>>> import numpy as np
>>> np.set_printoptions(precision=2, suppress=True, linewidth=140, floatmode="fixed")
>>> def tidy(a):
...     return np.round(a, 2) + 0
... 
>>> W0 = np.load("out2.npy")
>>> W0
array([[-2.71,  1.60, -1.87],
       [-2.91, -1.81, -3.40],
       [-1.49,  3.38, -4.73],
       [-1.89, -2.32, -4.06],
       [-4.82,  2.90, -3.63],
       [-2.12, -1.48, -3.29],
       [-2.02, -1.58, -4.24],
       [-1.30, -0.64, -2.27],
       [-3.71,  1.93, -1.81],
       [-3.93, -2.31, -2.47],
       [-3.13,  3.99,  0.64],
       [-0.84,  1.87, -0.58],
       [-1.66,  2.26, -2.85],
       [-2.57, -2.45, -4.53],
       [-2.46, -2.93, -3.31],
       [-2.75, -1.92, -4.17],
       [-1.66,  2.33, -2.00],
       [-2.53, -1.82, -4.22],
       [-2.09, -1.42, -1.55],
       [-2.50,  0.15, -3.67],
       [-2.70, -1.41, -2.06],
       [-1.71,  2.93, -4.74]])
>>> cent = W0[[12, 20]].astype(float)
>>> for _ in range(3):
...     labels = np.linalg.norm(W0[:, None] - cent, axis=-1).argmin(axis=1)
...     cent = np.array([W0[labels == j].mean(axis=0) for j in range(2)])
... 
>>> labels
array([0, 1, 0, 1, 0, 1, 1, 1, 0, 1, 0, 0, 0, 1, 1, 1, 0, 1, 1, 1, 1, 0])
>>> print(np.bincount(labels))
[ 9 13]
>>> print(np.abs(cent[1] - cent[0]).argmax())
1
>>> print(tidy(cent[1] - cent[0]))
[-0.03 -4.26 -0.93]
>>> def softmax(z):
...     e = np.exp(z - z.max(axis=-1, keepdims=True))
...     return e / e.sum(axis=-1, keepdims=True)
... 
>>> tidy(softmax(10 * W0[13]))
array([0.23, 0.77, 0.00])
>>> tidy(softmax(W0).sum(axis=1))
array([1.00, 1.00, 1.00, 1.00, 1.00, 1.00, 1.00, 1.00, 1.00, 1.00, 1.00, 1.00, 1.00, 1.00, 1.00, 1.00, 1.00, 1.00, 1.00, 1.00, 1.00, 1.00])
>>> S = W0 @ W0.T / np.sqrt(3)
>>> tidy(softmax(S)[13] @ W0)
array([-2.56, -2.27, -4.30])
>>> proj = W0 @ np.linalg.solve(W0.T @ W0, W0.T)
>>> tidy(proj @ W0[:, 1])
array([ 1.60, -1.81,  3.38, -2.32,  2.90, -1.48, -1.58, -0.64,  1.93, -2.31,  3.99,  1.87,  2.26, -2.45, -2.93, -1.92,  2.33, -1.82, -1.42,
        0.15, -1.41,  2.93])
>>> x0 = np.array([0, 8, 2])
>>> target = W0 @ x0
>>> print(tidy(np.linalg.lstsq(W0, target)[0]))
[0.00 8.00 2.00]
>>> tidy(np.linalg.pinv(W0) @ W0)
array([[1.00, 0.00, 0.00],
       [0.00, 1.00, 0.00],
       [0.00, 0.00, 1.00]])
>>> rng = np.random.default_rng(31)
>>> target = target + 0.05 * rng.normal(size=22)
>>> tidy(target)
array([  9.04, -21.27,  17.61, -26.73,  15.98, -18.41, -21.08,  -9.65,  11.88, -23.47,  33.29,  13.86,  12.35, -28.63, -30.04, -23.79,
        14.67, -23.03, -14.47,  -6.17, -15.42,  13.96])
>>> coef, *_ = np.linalg.lstsq(W0, target)
>>> print(tidy(np.linalg.norm(target - W0 @ coef)))
0.16
>>> tidy(W0.T @ (target - W0 @ coef))
array([0.00, 0.00, 0.00])
>>> u, v = W0[4], W0[10]
>>> tidy(u @ u)
np.float64(44.82)
>>> tidy(u @ v)
np.float64(24.33)
>>> pr = (u @ v) / (u @ u) * u
>>> print(tidy(np.linalg.norm(u + v) ** 2 + np.linalg.norm(u - v) ** 2))
141.89
>>> print(tidy(np.outer(u, v)))
[[ 15.09 -19.23  -3.08]
 [ -9.08  11.57   1.86]
 [ 11.36 -14.48  -2.32]]
>>> np.linalg.matrix_rank(np.outer(u, v))
np.int64(1)
>>> tidy((v - pr) @ u)
np.float64(0.0)
>>> data = np.loadtxt("mat.csv", delimiter=",")
>>> tidy(data)
array([[-0.58,  0.41,  0.10,  0.70],
       [-0.66, -0.29,  0.53, -0.45],
       [-0.41,  0.37, -0.70, -0.45],
       [-0.25, -0.78, -0.47,  0.32]])
>>> Q = data.astype(float).copy()
>>> for j in range(4):
...     Q[:, j] -= Q[:, :j] @ (Q[:, :j].T @ Q[:, j])
...     Q[:, j] /= np.linalg.norm(Q[:, j])
... 
>>> tidy(Q.T @ Q)
array([[1.00, 0.00, 0.00, 0.00],
       [0.00, 1.00, 0.00, 0.00],
       [0.00, 0.00, 1.00, 0.00],
       [0.00, 0.00, 0.00, 1.00]])
>>> tidy(Q)
array([[-0.58,  0.41,  0.10,  0.70],
       [-0.66, -0.29,  0.53, -0.45],
       [-0.41,  0.37, -0.70, -0.45],
       [-0.25, -0.78, -0.47,  0.32]])
>>> A = np.abs(np.array([[1, -5], [-2, -1]])) + np.eye(2)
>>> A = A / A.sum(axis=1, keepdims=True)
>>> tidy(A)
array([[0.29, 0.71],
       [0.50, 0.50]])
>>> # rows sum to 1
>>> x0 = np.array([7, 4])
>>> target = A @ x0
>>> tidy(target)
array([4.86, 5.50])
>>> tidy(np.linalg.solve(A, A[:, 1]))
array([0.00, 1.00])
>>> print(tidy(np.linalg.solve(A, target)))
[7.00 4.00]
>>> tidy(np.linalg.solve(A, target + A[:, 0]))
array([8.00, 4.00])
>>> u = np.array([-3, 8])
>>> tidy(np.array([np.convolve(row, u, "same") for row in A]))
array([[-0.86,  0.14],
       [-1.50,  2.50]])
>>> np.polyval(u, A[1])
array([6.50, 6.50])
>>> K = np.load("layer8.npy")
>>> K
array([[ 0,  2,  5],
       [-2,  0, -5],
       [-5,  5,  0]])
>>> x0 = np.array([2, -5, 1])
>>> tidy(np.linalg.det(K))
np.float64(0.0)
>>> Q = np.linalg.solve(np.eye(3) - K, np.eye(3) + K)
>>> print(tidy(Q @ Q.T))
[[1.00 0.00 0.00]
 [0.00 1.00 0.00]
 [0.00 0.00 1.00]]
>>> tidy(np.linalg.det(Q))
np.float64(1.0)
>>> D = np.linalg.norm(W0[:, None] - W0[None], axis=-1)
>>> D.shape
(22, 22)
>>> np.flatnonzero(D[8] < D.mean() / 2)
array([0, 8])
>>> D[8].round(6).argsort(kind="stable")[:4]
array([ 8,  0, 16, 12])
>>> np.linalg.matrix_rank(D ** 2)
np.int64(5)
>>> np.linalg.matrix_rank(K, rtol=0.1)
np.int64(2)
>>> tidy(np.linalg.norm(K, 2) / np.linalg.norm(K))
np.float64(0.71)
>>> [round(float(x), 2) for x in np.linalg.svd(K, compute_uv=False)[:3]]
[7.35, 7.35, 0.0]
>>> np.linalg.cond(K) > 100
np.True_
>>> np.argsort(-np.linalg.norm(K, axis=0).round(6), kind="stable")[:3]
array([2, 0, 1])
>>> x0 = np.array([2, 0, 1, 2])
>>> print(tidy(np.linalg.norm(x0)), tidy(np.linalg.norm(data @ x0)))
3.0 3.0
>>> [p for p in range(1, 25) if np.allclose(np.linalg.matrix_power(data, p), np.eye(4))]
[]
>>> tidy(np.sort(np.abs(np.degrees(np.angle(np.linalg.eigvals(data))))))
array([  0.00, 128.72, 128.72, 180.00])
>>> print(tidy(np.abs(np.linalg.eigvals(data))))
[1.00 1.00 1.00 1.00]
>>> F = np.load("block5.npy")
>>> print(tidy(F))
[[ 1.00  0.00  0.00  0.00]
 [ 0.00  0.50  0.87  0.00]
 [ 0.00 -0.87  0.50  0.00]
 [ 0.00  0.00  0.00  1.00]]
>>> labels = rng.permutation(4)
>>> B = F[:, labels] * rng.choice([-1, 1], 4)
>>> print(tidy(B))
[[ 0.00  1.00  0.00  0.00]
 [ 0.87  0.00  0.00 -0.50]
 [ 0.50  0.00  0.00  0.87]
 [ 0.00  0.00  1.00  0.00]]
>>> U, _, VT = np.linalg.svd(F.T @ B)
>>> tidy(np.linalg.lstsq(F, B)[0])
array([[ 0.00,  1.00,  0.00,  0.00],
       [ 0.00,  0.00,  0.00, -1.00],
       [ 1.00,  0.00,  0.00,  0.00],
       [ 0.00,  0.00,  1.00,  0.00]])
>>> tidy(U @ VT)
array([[ 0.00,  1.00,  0.00,  0.00],
       [ 0.00,  0.00,  0.00, -1.00],
       [ 1.00,  0.00,  0.00,  0.00],
       [ 0.00,  0.00,  1.00,  0.00]])
>>> tidy(np.linalg.det(F[::-1]))
np.float64(1.0)
>>> print(tidy(np.linalg.det(F.T)))
1.0
>>> np.einsum("ii->", F)
np.float64(3.0)
>>> tidy(np.linalg.norm(F, axis=0))
array([1.00, 1.00, 1.00, 1.00])
>>> print(tidy(np.linalg.pinv(F)))
[[ 1.00  0.00  0.00  0.00]
 [ 0.00  0.50 -0.87  0.00]
 [ 0.00  0.87  0.50  0.00]
 [ 0.00  0.00  0.00  1.00]]
>>> tidy(F.T @ F)
array([[1.00, 0.00, 0.00, 0.00],
       [0.00, 1.00, 0.00, 0.00],
       [0.00, 0.00, 1.00, 0.00],
       [0.00, 0.00, 0.00, 1.00]])
>>> tidy(F[:, 2] @ F[:, 1])
np.float64(0.0)
